% ipython --no-banner

In [1]: import numpy as np

In [2]: from numpy import linalg as LA

In [3]: np.set_printoptions(suppress=True, linewidth=120)

In [4]: def rd(a):
   ...:     return np.round(a, 3) + 0
   ...: 

In [5]: mat = np.load("out18.npy")

In [6]: print(mat)
[[ 2  0  0  0  0]
 [-3  0  0  0  0]
 [ 0 -2  0  0  0]
 [ 2  3  3  0  0]
 [ 0 -3 -1  3 -1]]

In [7]: proj = np.triu(np.array([[-3, -1, 0, 1, 0],
   ...:     [0, 2, 3, -3, 3],
   ...:     [1, -1, -2, -3, -3],
   ...:     [1, 2, 0, 3, 0],
   ...:     [1, -1, 1, 3, -3]]), 1) + np.eye(5)

In [8]: M2 = proj @ mat @ LA.inv(proj)

In [9]: print(np.trace(M2), np.trace(mat))
1.0 1

In [10]: print(M2)
[[   7.   10.  -27.  -58. -111.]
 [  -9.  -33.   87.  180.  357.]
 [  -6.   -8.   18.   27.   81.]
 [   2.    5.  -12.  -23.  -51.]
 [   0.   -3.    8.   18.   32.]]

In [11]: M2 = np.array([[1, 3, -1, 1, -1, -4, 1, 5, 2, 3],
    ...:     [2, 2, 2, -5, 0, 0, 2, -3, -4, -5],
    ...:     [3, -3, 4, -4, 1, 2, -4, 4, 0, -4],
    ...:     [0, 1, 0, 5, 3, -1, 2, -3, 0, 3],
    ...:     [3, -5, -1, 3, 1, 2, -3, -5, -5, 2],
    ...:     [2, 1, -5, -4, -1, -3, -5, 1, 3, 0],
    ...:     [0, 2, -5, 2, 0, 5, 4, -1, 1, -5],
    ...:     [2, -4, 5, 1, 3, -4, -2, 3, 5, 5],
    ...:     [-4, 4, 5, -4, 3, -1, -5, 3, -1, 0],
    ...:     [2, -3, -4, 5, 4, 1, -5, 2, 2, 1]])

In [12]: M2[-1] = M2[0]

In [13]: W0 = M2 + 0.3 * np.eye(10)

In [14]: print(W0)
[[ 1.3  3.  -1.   1.  -1.  -4.   1.   5.   2.   3. ]
 [ 2.   2.3  2.  -5.   0.   0.   2.  -3.  -4.  -5. ]
 [ 3.  -3.   4.3 -4.   1.   2.  -4.   4.   0.  -4. ]
 [ 0.   1.   0.   5.3  3.  -1.   2.  -3.   0.   3. ]
 [ 3.  -5.  -1.   3.   1.3  2.  -3.  -5.  -5.   2. ]
 [ 2.   1.  -5.  -4.  -1.  -2.7 -5.   1.   3.   0. ]
 [ 0.   2.  -5.   2.   0.   5.   4.3 -1.   1.  -5. ]
 [ 2.  -4.   5.   1.   3.  -4.  -2.   3.3  5.   5. ]
 [-4.   4.   5.  -4.   3.  -1.  -5.   3.  -0.7  0. ]
 [ 1.   3.  -1.   1.  -1.  -4.   1.   5.   2.   3.3]]

In [15]: print(np.argsort(-LA.norm(W0, axis=0).round(6), kind="stable")[:3])
[7 2 9]

In [16]: def softmax(z):
    ...:     e = np.exp(z - z.max(axis=-1, keepdims=True))
    ...:     return e / e.sum(axis=-1, keepdims=True)
    ...: 

In [17]: print(rd(softmax(W0).sum(axis=1)))
[1. 1. 1. 1. 1. 1. 1. 1. 1. 1.]

In [18]: S = W0 @ W0.T / np.sqrt(10)

In [19]: print(softmax(S).round(6).argmax(axis=1))
[9 1 2 3 4 5 6 7 8 9]

In [20]: print(rd(softmax(S)[0] @ W0))
[ 1.138  3.    -1.     1.    -1.    -4.     1.     5.     2.     3.162]

In [21]: print(rd(LA.norm(W0, axis=1)))
[ 8.288  9.607 10.271  7.816 10.616  9.449 10.173 11.657 10.839  8.36 ]

In [22]: print(LA.norm(W0, axis=1).argmax())
7

In [23]: print(rd(LA.norm(W0, 2)))
17.461

In [24]: print(W0[1] @ W0[0])
-33.5

In [25]: M = np.load("arr.npy")

In [26]: print(M)
[[-2 -1 -2  3 -3 -2  1 -1 -3  1  2]
 [ 4  2  4 -6  6  4 -2  2  6 -2 -4]
 [-6 -3 -6  9 -9 -6  3 -3 -9  3  6]
 [ 4  2  4 -6  6  4 -2  2  6 -2 -4]
 [ 2  1  2 -3  3  2 -1  1  3 -1 -2]
 [ 4  2  4 -6  6  4 -2  2  6 -2 -4]
 [ 4  2  4 -6  6  4 -2  2  6 -2 -4]
 [ 4  2  4 -6  6  4 -2  2  6 -2 -4]
 [ 6  3  6 -9  9  6 -3  3  9 -3 -6]]

In [27]: # rows 1 and 3 are equal

In [28]: print(rd(LA.norm(mat, 2) / LA.norm(mat)))
0.786

In [29]: print(M.sum(axis=1))
[ -7  14 -21  14   7  14  14  14  21]

In [30]: print(rd(M.mean(axis=0)))
[ 2.222  1.111  2.222 -3.333  3.333  2.222 -1.111  1.111  3.333 -1.111 -2.222]

In [31]: print(LA.matrix_rank(M))
1

In [32]: np.zeros(9, 11)
TypeError: Cannot interpret '11' as a data type


In [33]: print(rd(LA.norm(M)))
43.359

In [34]: left, sig, Vh = LA.svd(M, full_matrices=False)

In [35]: print(left.shape, sig.shape, Vh.shape)
(9, 9) (9,) (9, 11)

In [36]: print(rd(left.T @ M @ Vh.T))
[[43.359  0.     0.     0.     0.     0.     0.     0.     0.   ]
 [ 0.     0.     0.     0.     0.     0.     0.     0.     0.   ]
 [ 0.     0.     0.     0.     0.     0.     0.     0.     0.   ]
 [ 0.     0.     0.     0.     0.     0.     0.     0.     0.   ]
 [ 0.     0.     0.     0.     0.     0.     0.     0.     0.   ]
 [ 0.     0.     0.     0.     0.     0.     0.     0.     0.   ]
 [ 0.     0.     0.     0.     0.     0.     0.     0.     0.   ]
 [ 0.     0.     0.     0.     0.     0.     0.     0.     0.   ]
 [ 0.     0.     0.     0.     0.     0.     0.     0.     0.   ]]

In [37]: print(np.abs(left[:, 0]).round(6).argmax())
2

In [38]: print(rd(np.sqrt((sig ** 2).sum())), rd(LA.norm(M)))
43.359 43.359

In [39]: print(np.argsort(-LA.norm(M, axis=0).round(6), kind="stable")[:3])
[3 4 8]

In [40]: print(rd(LA.norm(M, 2) / LA.norm(M)))
1.0

In [41]: K = np.load("case19.npy")

In [42]: print(K)
[[-3 -5 -3 -5 -3 -5]
 [-4 -4 -4 -4 -4 -4]
 [ 0 -5  0 -5  0 -5]
 [-3 -5 -3 -5 -3 -5]
 [-4 -4 -4 -4 -4 -4]
 [ 0 -5  0 -5  0 -5]]

In [43]: r = LA.matrix_rank(K)

In [44]: print(r)
2

In [45]: ns = LA.svd(K)[2][r:].T

In [46]: print(ns.shape)
(6, 4)

In [47]: print(rd(K @ ns))
[[0. 0. 0. 0.]
 [0. 0. 0. 0.]
 [0. 0. 0. 0.]
 [0. 0. 0. 0.]
 [0. 0. 0. 0.]
 [0. 0. 0. 0.]]

In [48]: print([int(LA.matrix_rank(K[:, :j + 1])) for j in range(6)])
[1, 2, 2, 2, 2, 2]

In [49]: theta = np.radians(45)

In [50]: r_ = np.eye(6)

In [51]: r_[3, 3] = r_[4, 4] = np.cos(theta)

In [52]: r_[3, 4], r_[4, 3] = -np.sin(theta), np.sin(theta)

In [53]: print(rd(r_))
[[ 1.     0.     0.     0.     0.     0.   ]
 [ 0.     1.     0.     0.     0.     0.   ]
 [ 0.     0.     1.     0.     0.     0.   ]
 [ 0.     0.     0.     0.707 -0.707  0.   ]
 [ 0.     0.     0.     0.707  0.707  0.   ]
 [ 0.     0.     0.     0.     0.     1.   ]]

In [54]: M2 = K @ r_.T

In [55]: print(rd(M2))
[[-3.    -5.    -3.    -1.414 -5.657 -5.   ]
 [-4.    -4.    -4.     0.    -5.657 -4.   ]
 [ 0.    -5.     0.    -3.536 -3.536 -5.   ]
 [-3.    -5.    -3.    -1.414 -5.657 -5.   ]
 [-4.    -4.    -4.     0.    -5.657 -4.   ]
 [ 0.    -5.     0.    -3.536 -3.536 -5.   ]]

In [56]: print(np.allclose(LA.norm(K, axis=1), LA.norm(M2, axis=1)))
True

In [57]: print(np.allclose(K @ K.T, M2 @ M2.T))
True

In [58]: print(LA.matrix_rank(K, rtol=0.1))
2

In [59]: print(rd(LA.norm(K, 2) / LA.norm(K)))
0.953

In [60]: arr = np.array([[2, 3, 3, -4],
    ...:     [2, 3, 3, -5],
    ...:     [4, 0, 12, 3],
    ...:     [2, 9, 18, -5],
    ...:     [9, 7, 12, 2],
    ...:     [12, 7, 4, -5],
    ...:     [15, 11, -1, 4],
    ...:     [15, 9, -6, 11],
    ...:     [9, 1, -5, 16],
    ...:     [2, 4, -14, 23],
    ...:     [3, 10, -8, 19],
    ...:     [-3, 18, -11, 18],
    ...:     [2, 11, -15, 18],
    ...:     [-6, 8, -12, 16],
    ...:     [-13, 7, -10, 11],
    ...:     [-12, 14, -19, 12]])

In [61]: print(arr)
[[  2   3   3  -4]
 [  2   3   3  -5]
 [  4   0  12   3]
 [  2   9  18  -5]
 [  9   7  12   2]
 [ 12   7   4  -5]
 [ 15  11  -1   4]
 [ 15   9  -6  11]
 [  9   1  -5  16]
 [  2   4 -14  23]
 [  3  10  -8  19]
 [ -3  18 -11  18]
 [  2  11 -15  18]
 [ -6   8 -12  16]
 [-13   7 -10  11]
 [-12  14 -19  12]]

In [62]: vec = np.array([9, -7, -5, 5])

In [63]: target = arr @ vec

In [64]: print(rd(LA.pinv(arr) @ arr))
[[1. 0. 0. 0.]
 [0. 1. 0. 0.]
 [0. 0. 1. 0.]
 [0. 0. 0. 1.]]

In [65]: LA.solve(arr, target)
LinAlgError: Last 2 dimensions of the array must be square


In [66]: print(target)
[ -38  -43   -9 -160  -18   14   83  157  179  175   92   -8  106   30  -61  -51]

In [67]: rng = np.random.default_rng(41152)

In [68]: target = target + 0.3 * rng.normal(size=16)

In [69]: print(rd(target))
[ -37.977  -43.171   -9.256 -159.707  -17.912   14.21    82.878  157.353  179.075  175.462   91.886   -7.613  105.905
   30.017  -61.923  -51.185]

In [70]: b, *_ = LA.lstsq(arr, target)

In [71]: print(rd(b))
[ 9.018 -7.002 -5.001  5.002]

In [72]: print(rd(arr.T @ (target - arr @ b)))
[0. 0. 0. 0.]

In [73]: print(b.round())
[ 9. -7. -5.  5.]

In [74]: left, sig, Vh = LA.svd(arr, full_matrices=False)

In [75]: print(left.shape, sig.shape, Vh.shape)
(16, 4) (4,) (4, 4)

In [76]: print(rd(left.T @ arr @ Vh.T))
[[67.687  0.     0.     0.   ]
 [ 0.    38.534  0.     0.   ]
 [ 0.     0.    23.239  0.   ]
 [ 0.     0.     0.    17.249]]

In [77]: print(rd(left.T @ left))
[[1. 0. 0. 0.]
 [0. 1. 0. 0.]
 [0. 0. 1. 0.]
 [0. 0. 0. 1.]]

In [78]: print(np.allclose(left * sig @ Vh, arr))
True

In [79]: print(rd(np.abs(Vh[0])))
[0.057 0.389 0.573 0.719]

In [80]: print(rd(sig))
[67.687 38.534 23.239 17.249]

In [81]: vec = np.array([2, 5, 6, -3])

In [82]: target = arr @ vec

In [83]: b, lr = np.zeros(4), 1 / LA.norm(arr, 2) ** 2

In [84]: for i in range(3):
    ...:     b -= lr * arr.T @ (arr @ b - target)
    ...:     if i % 1 == 0: print(i, round(LA.norm(arr @ b - target), 3))
    ...: 
0 180.932
1 138.053
2 109.09

In [85]: print(rd(b))
[ 2.432  1.341  4.2   -2.419]

In [86]: E = np.loadtxt("test2.csv", delimiter=",")

In [87]: print(E)
[[10.  0.  5.  0.  3.  1.  1.  8.  6. 10.]
 [ 0.  0.  5.  0. 10. 20.  0.  3. 10. 13.]
 [ 0.  0.  4.  0.  8. 19.  0.  7. 13. 17.]
 [ 0. 10.  0.  6.  0.  3.  0.  0.  0.  0.]
 [ 0.  0. 11.  0. 16. 16.  2.  0.  0.  0.]
 [ 0.  0.  0.  0.  0. 12.  0.  5.  8.  7.]
 [ 1.  0.  9.  0. 12. 14.  0.  0.  4.  7.]
 [11.  0.  7.  0.  5.  7.  0. 13. 13. 20.]
 [ 2.  0. 17.  0. 20. 16.  6.  0.  0.  3.]
 [14.  0.  3.  0.  0.  0.  0. 16. 12. 18.]
 [ 5.  9.  0. 13.  0.  0.  8.  7.  0.  0.]
 [ 0.  0. 11.  0. 16. 16.  2.  0.  0.  0.]
 [ 4.  8.  0. 10.  0.  0. 11.  2.  0.  0.]
 [ 3.  0. 11.  0. 13. 11.  3.  0.  1.  4.]
 [17.  3.  2. 10.  0.  0. 12. 13.  5.  9.]
 [ 0.  3.  0.  0.  0.  6.  0.  0.  1.  0.]
 [ 7.  7.  0. 12.  0.  0.  4. 11.  3.  1.]
 [ 0. 12.  0. 12.  0.  0.  3.  0.  0.  0.]
 [ 0.  0.  9.  0. 18. 24.  0.  0.  0.  0.]
 [19.  0.  9.  0.  3.  0.  0. 17. 13. 22.]
 [ 0.  0. 16.  0. 24. 25.  0.  0.  0.  0.]
 [20.  0. 17.  0. 11.  1.  9. 10.  8. 18.]
 [ 3.  0.  5.  0.  7. 15.  0.  9. 13. 18.]
 [ 1.  0.  6.  0.  9. 16.  0.  5. 10. 14.]
 [ 0.  1.  0.  0.  2.  6.  0.  1.  2.  1.]
 [ 7.  8.  4. 10.  3.  0. 19.  0.  0.  0.]
 [ 0.  5.  0.  1.  0.  7.  0.  0.  0.  0.]
 [ 0.  6.  0.  9.  0.  0.  0. 12.  5.  0.]
 [14.  0.  3.  0.  0.  0.  0. 16. 12. 18.]
 [14.  0. 20.  1. 17.  4. 21.  0.  0.  6.]
 [ 7. 17.  0. 22.  0.  0. 30.  0.  0.  0.]]

In [88]: r = LA.matrix_rank(M)

In [89]: print(r)
1

In [90]: ns = LA.svd(M)[2][r:].T

In [91]: print([int(LA.matrix_rank(np.delete(M, i, axis=0))) for i in range(9)])
[1, 1, 1, 1, 1, 1, 1, 1, 1]

In [92]: print(rd(ns @ ns.T))
[[ 0.915 -0.043 -0.085  0.128 -0.128 -0.085  0.043 -0.043 -0.128  0.043  0.085]
 [-0.043  0.979 -0.043  0.064 -0.064 -0.043  0.021 -0.021 -0.064  0.021  0.043]
 [-0.085 -0.043  0.915  0.128 -0.128 -0.085  0.043 -0.043 -0.128  0.043  0.085]
 [ 0.128  0.064  0.128  0.809  0.191  0.128 -0.064  0.064  0.191 -0.064 -0.128]
 [-0.128 -0.064 -0.128  0.191  0.809 -0.128  0.064 -0.064 -0.191  0.064  0.128]
 [-0.085 -0.043 -0.085  0.128 -0.128  0.915  0.043 -0.043 -0.128  0.043  0.085]
 [ 0.043  0.021  0.043 -0.064  0.064  0.043  0.979  0.021  0.064 -0.021 -0.043]
 [-0.043 -0.021 -0.043  0.064 -0.064 -0.043  0.021  0.979 -0.064  0.021  0.043]
 [-0.128 -0.064 -0.128  0.191 -0.191 -0.128  0.064 -0.064  0.809  0.064  0.128]
 [ 0.043  0.021  0.043 -0.064  0.064  0.043 -0.021  0.021  0.064  0.979 -0.043]
 [ 0.085  0.043  0.085 -0.128  0.128  0.085 -0.043  0.043  0.128 -0.043  0.915]]

In [93]: print(np.allclose(M @ ns, 0))
True

In [94]: print([int(LA.matrix_rank(M[:, :j + 1])) for j in range(11)])
[1, 1, 1, 1, 1, 1, 1, 1, 1, 1, 1]

In [95]: print([int(LA.matrix_rank(M[:i])) for i in range(1, len(M) + 1)])
[1, 1, 1, 1, 1, 1, 1, 1, 1]

In [96]: print(LA.matrix_rank(M.T @ M), LA.matrix_rank(M @ M.T))
1 1
